$ python3 -q
>>> import numpy as np
>>> np.set_printoptions(precision=2, suppress=True, linewidth=200, legacy="1.25")
>>> tidy = lambda a: np.round(a, 2) + 0
>>> data = np.array([[10, 4, 8], [4, 4, 5], [8, 5, 8]])
>>> # symmetric, so the eigenvalues are real
>>> evals, vecs = np.linalg.eigh(data)
>>> print((evals > 1e-8).sum(), (evals < -1e-8).sum())
3 0
>>> print(tidy(evals.sum()), np.trace(data))
22.0 22
>>> print(tidy(evals))
[ 0.14  2.24 19.62]
>>> print(tidy(vecs.T @ data @ vecs))
[[ 0.14  0.    0.  ]
 [ 0.    2.24  0.  ]
 [ 0.    0.   19.62]]
>>> print(tidy(np.abs(vecs[:, -1])))
[0.68 0.38 0.63]
>>> print(tidy(np.linalg.svd(data, compute_uv=False)))
[19.62  2.24  0.14]
>>> print(np.unique(evals.round(6) + 0, return_counts=True)[1])
[1 1 1]
>>> print(tidy(np.linalg.eigvalsh(data @ data)))
[  0.02   5.03 384.95]
>>> r0, g = data[2], data[1]
>>> print(r0 @ r0)
153
>>> p = (r0 @ g) / (r0 @ r0) * r0
>>> print(tidy(np.linalg.norm(r0 + g) ** 2 + np.linalg.norm(r0 - g) ** 2))
420.0
>>> print(tidy(p))
[4.81 3.01 4.81]
>>> print(np.outer(r0, g))
[[32 32 40]
 [20 20 25]
 [32 32 40]]
>>> print(tidy((g - p) @ r0))
0.0
>>> P = np.triu(np.array([[0, 4, 0], [-9, 9, 3], [0, -4, 4]]), 1) + np.eye(3)
>>> B = P @ data @ np.linalg.inv(P)
>>> print(P @ data - data @ P)
[[ 16. -24.   8.]
 [ 24.  -1.  12.]
 [  0. -32. -15.]]
>>> print(np.trace(B), np.trace(data))
22.0 22
>>> print(tidy(np.linalg.norm(data, 2) / np.linalg.norm(data)))
0.99
>>> print([round(float(x), 2) for x in np.linalg.svd(data, compute_uv=False)[:3]])
[19.62, 2.24, 0.14]
